>>> import numpy as np
>>> import numpy.linalg as la
>>> np.set_printoptions(precision=3, suppress=True, linewidth=120, legacy="1.25")
>>> A2 = np.array([[0, 1], [2, 2], [-1, 0]])
>>> M = np.tile(A2, (2, 3))
>>> M
array([[ 0,  1,  0,  1,  0,  1],
       [ 2,  2,  2,  2,  2,  2],
       [-1,  0, -1,  0, -1,  0],
       [ 0,  1,  0,  1,  0,  1],
       [ 2,  2,  2,  2,  2,  2],
       [-1,  0, -1,  0, -1,  0]])
>>> round(np.trace(la.pinv(M) @ M), 3)
2.0
>>> np.unique(M.round(6), axis=0).shape
(3, 6)
>>> W0 = np.load("sample0.npy")
>>> W0
array([[0, 1, 0, 0, 0, 1, 0, 0],
       [1, 0, 0, 0, 0, 0, 1, 0],
       [0, 0, 0, 0, 0, 1, 1, 0],
       [0, 0, 0, 0, 1, 1, 0, 0],
       [0, 0, 0, 1, 0, 1, 0, 0],
       [1, 0, 1, 1, 1, 0, 0, 1],
       [0, 1, 1, 0, 0, 0, 0, 0],
       [0, 0, 0, 0, 0, 1, 0, 0]])
>>> # symmetric, so the eigenvalues are real
>>> ev, V = la.eigh(W0)
>>> la.svd(W0, compute_uv=False)
array([2.618, 2.17 , 1.618, 1.481, 1.   , 0.618, 0.382, 0.311])
>>> np.unique(ev.round(6) + 0, return_counts=True)[1]
array([1, 1, 1, 1, 1, 1, 1, 1])
>>> np.round(V.T @ V, 3) + 0
array([[1., 0., 0., 0., 0., 0., 0., 0.],
       [0., 1., 0., 0., 0., 0., 0., 0.],
       [0., 0., 1., 0., 0., 0., 0., 0.],
       [0., 0., 0., 1., 0., 0., 0., 0.],
       [0., 0., 0., 0., 1., 0., 0., 0.],
       [0., 0., 0., 0., 0., 1., 0., 0.],
       [0., 0., 0., 0., 0., 0., 1., 0.],
       [0., 0., 0., 0., 0., 0., 0., 1.]])
>>> ev.sum(), np.trace(W0)
(0.0, 0)
>>> ev
array([-2.17 , -1.618, -1.   , -0.311,  0.382,  0.618,  1.481,  2.618])
>>> la.eigvalsh(W0 @ W0)
array([0.097, 0.146, 0.382, 1.   , 2.194, 2.618, 4.709, 6.854])
>>> O, V = la.qr(W0[:, :3])[0], la.qr(W0[:, 3:])[0]
>>> sv = la.svd(O.T @ V, compute_uv=False)
>>> round(la.norm(O @ O.T - V @ V.T, 2), 3)
1.0
>>> np.degrees(np.arccos(sv.clip(0, 1)))
array([17.281, 55.975, 65.259])
>>> (sv > 0.9).sum()
1
>>> try:
...     la.cholesky(W0)
... except la.LinAlgError as e:
...     print("failed:", e)
... 
failed: Matrix is not positive definite
>>> print(np.all(la.eigvalsh(W0) > 0))
False
>>> [round(float(la.det(W0[:i, :i])), 2) + 0 for i in range(1, 9)]
[0.0, -1.0, 0.0, 0.0, 0.0, -1.0, 0.0, 1.0]
>>> print(np.round(la.eigvalsh(W0).min(), 3))
-2.17
>>> E = np.loadtxt("out19.csv", delimiter=",")
>>> print(E)
[[ 4.  4.  3.  0.  1.  3.]
 [ 0.  3.  5.  1.  3.  2.]
 [ 0.  4.  1.  0.  2.  1.]
 [ 0.  0.  0.  0. -2. -2.]
 [ 0.  0.  0.  2. -1.  0.]
 [ 0.  0.  0.  1.  0.  1.]]
>>> rng = np.random.default_rng(59)
>>> labels = rng.permutation(6)
>>> A2 = E[:, labels] * rng.choice([-1, 1], 6)
>>> print(A2)
[[-3.  0. -1. -3. -4. -4.]
 [-5.  1. -3. -2. -0. -3.]
 [-1.  0. -2. -1. -0. -4.]
 [-0.  0.  2.  2. -0. -0.]
 [-0.  2.  1. -0. -0. -0.]
 [-0.  1. -0. -1. -0. -0.]]
>>> left, _, Vh = la.svd(E.T @ A2)
>>> labels
array([2, 3, 4, 5, 0, 1])
>>> np.round(left @ Vh, 3) + 0
array([[ 0.,  0.,  0.,  0., -1.,  0.],
       [ 0.,  0.,  0.,  0.,  0., -1.],
       [-1.,  0.,  0.,  0.,  0.,  0.],
       [ 0.,  1.,  0.,  0.,  0.,  0.],
       [ 0.,  0., -1.,  0.,  0.,  0.],
       [ 0.,  0.,  0., -1.,  0.,  0.]])
>>> np.round(la.lstsq(E, A2)[0], 3) + 0
array([[ 0.,  0.,  0.,  0., -1.,  0.],
       [ 0.,  0.,  0.,  0.,  0., -1.],
       [-1.,  0.,  0.,  0.,  0.,  0.],
       [ 0.,  1.,  0.,  0.,  0.,  0.],
       [ 0.,  0., -1.,  0.,  0.,  0.],
       [ 0.,  0.,  0., -1.,  0.,  0.]])
>>> labels = rng.permutation(6)
>>> labels
array([3, 2, 5, 4, 1, 0])
>>> A2 = E[labels][:, labels]
>>> np.trace(A2)
8.0
>>> round(la.det(A2), 3), np.round(la.det(E[labels]), 3)
(-136.0, 136.0)
>>> C2 = E.T @ E
>>> np.diag(C2)
array([16., 41., 35.,  6., 19., 19.])
>>> C2
array([[16., 16., 12.,  0.,  4., 12.],
       [16., 41., 31.,  3., 21., 22.],
       [12., 31., 35.,  5., 20., 20.],
       [ 0.,  3.,  5.,  6.,  1.,  3.],
       [ 4., 21., 20.,  1., 19., 15.],
       [12., 22., 20.,  3., 15., 19.]])
>>> np.allclose(C2, C2.T)
True
>>> (E @ E.T).shape
(6, 6)
>>> K = np.loadtxt("block4.csv", delimiter=",")
>>> K
array([[  1.662,   4.842,  -5.212,   2.458,  -2.839],
       [ -1.161,  13.137, -21.654,  10.355,   7.025],
       [  8.935,  -4.279,   6.152,   3.61 ,   4.401],
       [ 13.893,   5.451,   0.95 ,   8.211,   4.478],
       [  1.57 ,   3.443,  -2.812,   0.922,  -4.739],
       [ -5.815,  18.748, -18.815,   0.808, -14.694],
       [-10.18 ,  -7.679,  -2.166,  -5.371,  -5.121],
       [  5.359,  -2.552,   1.931,   3.153,   3.188],
       [-12.469,   1.959, -14.878,  -0.903,  -3.168],
       [ 22.946,   3.654,   8.588,  10.826,   8.413],
       [  5.195,   1.746,   4.125,  -0.986,  -8.198],
       [ -6.063,   2.219,  -6.855,  -2.092,  -7.523],
       [ -6.642,   1.447,  -8.178,  -1.1  ,  -4.817],
       [ 19.74 , -20.991,  31.735,  -0.845,   5.516],
       [ -3.931,  -1.509,  -1.069,  -3.416,  -7.843],
       [ 16.82 ,  16.095, -14.046,  19.109,  16.766],
       [  1.082,  -2.14 ,   2.058,  -1.169,  -4.379],
       [ -5.458,   1.39 ,  -5.006,  -2.759,  -8.362],
       [  1.819,   0.22 ,  -2.617,   2.52 ,   0.813],
       [  5.357,  10.216, -11.247,   8.687,   4.158],
       [ -0.072,   1.781,  -2.182,  -0.382,  -5.541],
       [ 12.294,  10.126,  -6.151,  10.744,   6.282],
       [ 11.522,   1.385,   3.166,   5.97 ,   3.906]])
>>> D = la.norm(K[:, None] - K[None], axis=-1)
>>> np.flatnonzero(D[9] < D.mean() / 2)
array([9])
>>> D.shape
(23, 23)
>>> (D + 1e9 * np.eye(23)).round(6).argmin(axis=1)
array([ 4, 19,  7, 22, 20, 11, 14,  2, 12,  3, 16, 17, 11,  2, 17, 21, 20, 11,  0, 21,  4, 19,  3])
>>> D[:5, :5]
array([[ 0.   , 22.511, 17.86 , 16.571,  3.701],
       [22.511,  0.   , 35.082, 28.421, 26.149],
       [17.86 , 35.082,  0.   , 12.942, 16.881],
       [16.571, 28.421, 12.942,  0.   , 17.553],
       [ 3.701, 26.149, 16.881, 17.553,  0.   ]])
>>> left, sv, Vh = la.svd(K)
>>> np.argmax(sv[:-1] / (sv[1:] + 1e-6)) + 1
4
>>> A2 = left[:, :4] @ np.diag(sv[:4]) @ Vh[:4]
>>> la.matrix_rank(A2)
4
>>> la.matrix_rank(K, rtol=0.05)
4
>>> np.round(la.norm(K - A2) / la.norm(K), 3)
0.0
>>> J = np.load("x.npy")
>>> print(J)
[[  3.025   2.905   1.985   1.      0.075  -0.073]
 [  8.923   2.996  -2.961   0.05   -0.04   -7.007]
 [  7.929  -6.057   3.931  -4.047   0.099   1.065]
 [  1.995  -9.005   6.003   4.963   0.043   3.999]
 [  7.073  -3.055  -1.979   1.01    0.061  -4.947]
 [ -2.062  -5.874  -0.953  -2.948  -0.043   0.984]
 [  5.999  -5.946   4.968  -4.98   -0.017   2.926]
 [ -1.03  -12.026  -2.034  -8.095  -0.045   1.054]]
>>> r0 = np.array([0, -1, 1])
>>> np.correlate(J[2], J[5], "full")
array([  7.802,  -6.301, -19.246,   6.148, -52.12 ,  28.457,  -7.082,  12.432,   6.748,  -6.46 ,  -2.196])
>>> np.cross(J[2, :3], J[5, :3])
array([ 28.863,  -0.549, -59.064])
>>> vec = np.array([2, 2, 1, 2, -1, -2])
>>> h = np.maximum(J @ vec, 0)
>>> np.maximum(J @ vec, 0) - np.maximum(-J @ vec, 0)
array([ 15.916,  35.031,  -2.648,  -6.132,  17.91 , -24.646, -10.721, -46.399])
>>> h
array([15.916, 35.031,  0.   ,  0.   , 17.91 ,  0.   ,  0.   ,  0.   ])
>>> print(np.tanh(J @ vec))
[ 1.    1.   -0.99 -1.    1.   -1.   -1.   -1.  ]
>>> print(np.flatnonzero(h > 1e-9))
[0 1 4]
>>> round(np.log10(la.cond(J)))
3
>>> np.argsort(-la.norm(J, axis=0).round(6), kind="stable")[:3]
array([1, 0, 3])
>>> print(la.cond(J) > 100)
True
>>> hat = J @ la.solve(J.T @ J, J.T)
>>> round(float(np.trace(hat)), 3)
6.0
>>> hat @ J[:, 3]
array([ 1.   ,  0.05 , -4.047,  4.963,  1.01 , -2.948, -4.98 , -8.095])
